% ipython --no-banner

In [1]: import numpy as np

In [2]: from numpy import linalg as LA

In [3]: np.set_printoptions(precision=3, suppress=True, linewidth=200)

In [4]: rd = lambda a: np.round(a, 3) + 0

In [5]: W0 = np.load("data.npy")

In [6]: rd(W0)
Out[6]: 
array([[0.167, 0.   , 0.   , 0.   , 0.   , 0.   , 0.   , 0.167, 0.167, 0.167, 0.167, 0.   , 0.167],
       [0.   , 0.2  , 0.   , 0.   , 0.   , 0.   , 0.2  , 0.2  , 0.   , 0.2  , 0.2  , 0.   , 0.   ],
       [0.143, 0.   , 0.143, 0.143, 0.   , 0.   , 0.   , 0.143, 0.143, 0.143, 0.   , 0.   , 0.143],
       [0.   , 0.   , 0.   , 0.5  , 0.25 , 0.   , 0.   , 0.25 , 0.   , 0.   , 0.   , 0.   , 0.   ],
       [0.5  , 0.   , 0.   , 0.   , 0.5  , 0.   , 0.   , 0.   , 0.   , 0.   , 0.   , 0.   , 0.   ],
       [0.   , 0.25 , 0.   , 0.25 , 0.   , 0.5  , 0.   , 0.   , 0.   , 0.   , 0.   , 0.   , 0.   ],
       [0.   , 0.   , 0.2  , 0.   , 0.   , 0.2  , 0.2  , 0.   , 0.   , 0.   , 0.2  , 0.2  , 0.   ],
       [0.   , 0.   , 0.   , 0.   , 0.   , 0.   , 0.333, 0.333, 0.333, 0.   , 0.   , 0.   , 0.   ],
       [0.   , 0.   , 0.   , 0.2  , 0.2  , 0.2  , 0.   , 0.   , 0.2  , 0.   , 0.   , 0.   , 0.2  ],
       [0.   , 0.   , 0.   , 0.   , 0.   , 0.167, 0.167, 0.167, 0.   , 0.333, 0.   , 0.167, 0.   ],
       [0.   , 0.143, 0.   , 0.143, 0.143, 0.143, 0.   , 0.   , 0.   , 0.   , 0.286, 0.143, 0.   ],
       [0.167, 0.   , 0.   , 0.   , 0.   , 0.   , 0.167, 0.   , 0.167, 0.167, 0.   , 0.333, 0.   ],
       [0.   , 0.   , 0.   , 0.   , 0.   , 0.25 , 0.25 , 0.   , 0.   , 0.   , 0.25 , 0.   , 0.25 ]])

In [7]: left, s, Vh = LA.svd(W0)

In [8]: np.argmax(s[:-1] / (s[1:] + 1e-6)) + 1
Out[8]: np.int64(12)

In [9]: out = left[:, :12] @ np.diag(s[:12]) @ Vh[:12]

In [10]: rd(LA.norm(W0 - out) / LA.norm(W0))
Out[10]: np.float64(0.002)

In [11]: print(LA.matrix_rank(W0, rtol=0.05))
12

In [12]: rd(LA.norm(W0 - out, 2)), rd(s[12])
Out[12]: (np.float64(0.004), np.float64(0.004))

In [13]: rd(np.abs(W0 - out).max())
Out[13]: np.float64(0.001)

In [14]: W0.inv()
---------------------------------------------------------------------------
AttributeError                            Traceback (most recent call last)
Cell In[14], line 1
----> 1 W0.inv()

AttributeError: 'numpy.ndarray' object has no attribute 'inv'

In [15]: rd(np.abs(LA.eigvals(W0)).max())
Out[15]: np.float64(1.0)

In [16]: print(rd(LA.det(W0)))
0.0

In [17]: rd(np.sort(np.abs(LA.eigvals(W0))))
Out[17]: array([0.038, 0.038, 0.245, 0.245, 0.271, 0.271, 0.344, 0.344, 0.488, 0.488, 0.503, 0.503, 1.   ])

In [18]: LA.determinant(W0)
---------------------------------------------------------------------------
AttributeError                            Traceback (most recent call last)
Cell In[18], line 1
----> 1 LA.determinant(W0)

AttributeError: module 'numpy.linalg' has no attribute 'determinant'

In [19]: data = np.loadtxt("a.csv", delimiter=",")

In [20]: data
Out[20]: 
array([[ 1.,  0.,  0.,  0.,  0.,  0.,  0.,  0.,  0.,  0.,  0.,  0.,  0.,  0.],
       [ 2.,  1.,  0.,  0.,  0.,  0.,  0.,  0.,  0.,  0.,  0.,  0.,  0.,  0.],
       [-1., -2.,  1.,  0.,  0.,  0.,  0.,  0.,  0.,  0.,  0.,  0.,  0.,  0.],
       [-2., -1.,  2.,  1.,  0.,  0.,  0.,  0.,  0.,  0.,  0.,  0.,  0.,  0.],
       [ 0.,  0.,  0.,  0.,  1.,  0.,  0.,  0.,  0.,  0.,  0.,  0.,  0.,  0.],
       [ 0., -2.,  1.,  1., -1.,  1.,  0.,  0.,  0.,  0.,  0.,  0.,  0.,  0.],
       [-2.,  0., -1.,  2., -1.,  2.,  1.,  0.,  0.,  0.,  0.,  0.,  0.,  0.],
       [ 0., -1.,  2.,  1., -1.,  2.,  2.,  1.,  0.,  0.,  0.,  0.,  0.,  0.],
       [-2., -1.,  1.,  2.,  0.,  2.,  2.,  1.,  1.,  0.,  0.,  0.,  0.,  0.],
       [ 1., -1.,  2.,  1.,  0.,  0.,  1.,  2.,  2.,  1.,  0.,  0.,  0.,  0.],
       [ 0., -2., -1., -1.,  2., -1.,  1., -1., -2.,  1.,  1.,  0.,  0.,  0.],
       [ 0.,  1.,  1.,  0.,  2.,  0.,  0.,  1.,  0.,  0., -1.,  1.,  0.,  0.],
       [ 0., -2.,  2., -1.,  1.,  2.,  0.,  1.,  1.,  1.,  0.,  0.,  1.,  0.],
       [ 1.,  0.,  2.,  1.,  1., -2.,  2., -1.,  0.,  2., -2.,  2., -2.,  1.]])

In [21]: # triangular

In [22]: np.count_nonzero(data)
Out[22]: np.int64(82)

In [23]: data.sum(axis=1)
Out[23]: array([ 1.,  3., -2.,  0.,  1.,  0.,  1.,  6.,  6.,  9., -3.,  5.,  6.,  5.])

In [24]: rd(LA.norm(data))
Out[24]: np.float64(13.342)

In [25]: print(rd(data.mean(axis=0)))
[-0.143 -0.714  0.857  0.5    0.286  0.429  0.643  0.286  0.143  0.357 -0.143  0.214 -0.071  0.071]

In [26]: def softmax(z):
    ...:     e = np.exp(z - z.max(axis=-1, keepdims=True))
    ...:     return e / e.sum(axis=-1, keepdims=True)
    ...: 

In [27]: rd(softmax(data[5]))
Out[27]: array([0.057, 0.008, 0.154, 0.154, 0.021, 0.154, 0.057, 0.057, 0.057, 0.057, 0.057, 0.057, 0.057, 0.057])

In [28]: rd(softmax(10 * data[5]))
Out[28]: array([0.   , 0.   , 0.333, 0.333, 0.   , 0.333, 0.   , 0.   , 0.   , 0.   , 0.   , 0.   , 0.   , 0.   ])

In [29]: S = data @ data.T / np.sqrt(14)

In [30]: softmax(S).round(6).argmax(axis=1)
Out[30]: array([ 1,  1,  2,  3, 10,  5,  6,  7,  8,  9, 10, 11, 12, 13])

In [31]: out = np.array([[0, -2, 0, 1, -1, 2, 0, -1, 2, 0, 2, -3, 0],
    ...:     [2, 0, 1, -1, 2, 3, 1, 3, -1, -1, 1, -3, 2],
    ...:     [-1, -2, 0, 3, -2, 3, -1, 0, -1, -2, -3, -3, 1],
    ...:     [2, 2, 0, 3, 1, -3, 0, -3, 1, -2, -2, 0, 2],
    ...:     [0, 3, 2, 0, 3, 1, 0, 0, 0, 2, -1, 3, -1],
    ...:     [0, 0, 2, -3, -2, -1, -2, -2, 0, 1, -3, 2, 3],
    ...:     [2, 0, 2, -2, 1, 1, 1, 2, 1, -3, 3, -1, -1],
    ...:     [-3, -2, -2, 2, 3, 3, -3, -3, 2, -1, -1, 1, -1],
    ...:     [2, 0, 3, 0, -1, -2, -3, -2, -3, -3, -3, 1, 1],
    ...:     [-3, -3, -1, -3, 1, 2, 2, -1, 2, 3, 1, 0, -1],
    ...:     [-3, 2, -3, 0, 3, 2, 1, 2, 1, 1, -3, 0, -1],
    ...:     [-1, 1, -3, 0, -3, -3, 1, -2, -2, -2, -2, 2, -3],
    ...:     [-3, -2, 3, 1, 3, -1, -3, -1, -2, 2, 2, 2, 2]])

In [32]: mat = np.triu(out)

In [33]: mat
Out[33]: 
array([[ 0, -2,  0,  1, -1,  2,  0, -1,  2,  0,  2, -3,  0],
       [ 0,  0,  1, -1,  2,  3,  1,  3, -1, -1,  1, -3,  2],
       [ 0,  0,  0,  3, -2,  3, -1,  0, -1, -2, -3, -3,  1],
       [ 0,  0,  0,  3,  1, -3,  0, -3,  1, -2, -2,  0,  2],
       [ 0,  0,  0,  0,  3,  1,  0,  0,  0,  2, -1,  3, -1],
       [ 0,  0,  0,  0,  0, -1, -2, -2,  0,  1, -3,  2,  3],
       [ 0,  0,  0,  0,  0,  0,  1,  2,  1, -3,  3, -1, -1],
       [ 0,  0,  0,  0,  0,  0,  0, -3,  2, -1, -1,  1, -1],
       [ 0,  0,  0,  0,  0,  0,  0,  0, -3, -3, -3,  1,  1],
       [ 0,  0,  0,  0,  0,  0,  0,  0,  0,  3,  1,  0, -1],
       [ 0,  0,  0,  0,  0,  0,  0,  0,  0,  0, -3,  0, -1],
       [ 0,  0,  0,  0,  0,  0,  0,  0,  0,  0,  0,  2, -3],
       [ 0,  0,  0,  0,  0,  0,  0,  0,  0,  0,  0,  0,  2]])

In [34]: LA.matrix_rank(mat, rtol=0.1)
Out[34]: np.int64(10)

In [35]: np.argsort(-LA.norm(mat, axis=0).round(6), kind="stable")[:3]
Out[35]: array([10, 11,  9])

In [36]: left, s, Vh = LA.svd(mat)

In [37]: evecs = Vh[:(s > 1e-8).sum()]

In [38]: rng = np.random.default_rng(288)

In [39]: x = mat[2] + 5 * mat[10] + rng.integers(2) * np.eye(13)[3]

In [40]: x
Out[40]: array([  0.,   0.,   0.,   3.,  -2.,   3.,  -1.,   0.,  -1.,  -2., -18.,  -3.,  -4.])

In [41]: rd(np.diag(evecs.T @ evecs))
Out[41]: array([0., 1., 1., 1., 1., 1., 1., 1., 1., 1., 1., 1., 1.])

In [42]: A = np.load("mat.npy")

In [43]: print(A)
[[ 15.502  12.425   3.118   4.267 -13.17   -0.192  12.399   9.883   2.169]
 [-10.19   13.182  11.886 -17.693  -3.663  13.544  16.418  -6.674   1.07 ]
 [ -9.352  15.744  12.035 -15.256  -3.076  14.429  14.839  -6.053   1.478]
 [ 16.584  10.801   4.084   5.079 -15.53    2.616  14.037  13.113   3.684]
 [ -9.38   14.654  12.114 -18.049  -2.812  15.961  17.981  -6.834   1.537]
 [ 16.023   9.334   4.983   2.502 -14.553   0.762  13.406  11.973   2.54 ]
 [-10.507  15.592  12.887 -17.699  -3.947  14.349  16.165  -6.113   2.376]
 [ 15.943  12.457   5.369   4.581 -15.106   0.31   13.87    9.04    2.266]
 [ 16.38   10.947   3.501   4.384 -12.98    1.77   13.341  11.006   2.829]
 [ -9.707  12.616  12.65  -16.77   -3.581  15.257  15.751  -7.172   1.679]
 [ 15.154  11.403   3.473   4.418 -12.972   0.132  13.366  12.638   4.908]
 [ -9.143  14.635  12.847 -17.039  -3.144  16.529  15.926  -7.171   4.05 ]
 [-10.87   13.317  11.68  -16.847  -3.266  14.002  17.875  -7.413   1.462]
 [ 15.898  11.829   4.448   3.325 -14.43    2.05   14.239  11.323   1.849]
 [ 15.532   9.239   4.03    4.028 -13.789   2.062  13.553  10.081   3.087]
 [-10.434  13.876  10.489 -16.957  -3.894  14.711  17.333  -8.733   2.49 ]
 [ 16.232  11.129   4.601   4.122 -13.045  -0.181  14.909  10.891   3.07 ]
 [-10.016  14.523  14.299 -15.298  -2.59   15.201  16.485  -9.488   0.573]
 [ 16.857  12.135   4.193   3.473 -13.017   1.166  16.149  10.728   3.061]
 [-10.058  16.286  10.222 -16.801  -0.969  15.101  17.142  -8.288   1.903]
 [-10.427  13.171  12.574 -16.928  -2.818  13.384  17.91   -5.692   2.333]
 [ 18.055  10.763   4.134   3.148 -12.886   2.243  14.371  11.75    4.639]
 [-10.754  14.066  13.863 -15.935  -4.18   14.803  18.007  -6.211   3.14 ]
 [ -9.32   12.494  11.845 -15.893  -2.581  14.986  15.209  -7.645   2.673]
 [ 15.678  13.672   5.853   3.854 -14.051   1.221  13.043  11.032   3.631]
 [ 16.074  11.868   6.006   2.646 -15.742   1.465  13.601  11.018   3.34 ]
 [ 15.361  11.951   5.061   2.635 -14.295   0.945  12.633  11.244   0.537]
 [ 17.326  11.474   3.709   5.734 -12.241   0.548  14.55   11.8     2.341]
 [ 14.893  11.409   5.294   4.921 -15.015   2.494  14.791  10.659   1.05 ]
 [-10.867  13.869  10.898 -16.614  -5.233  13.441  17.456  -7.384   0.682]]

In [44]: Q, evecs = LA.qr(W0[:, :1])[0], LA.qr(W0[:, 1:])[0]

In [45]: s = LA.svd(Q.T @ evecs, compute_uv=False)

In [46]: print(rd(LA.norm(Q @ Q.T - evecs @ evecs.T, 2)))
1.0

In [47]: (s > 0.9).sum()
Out[47]: np.int64(1)
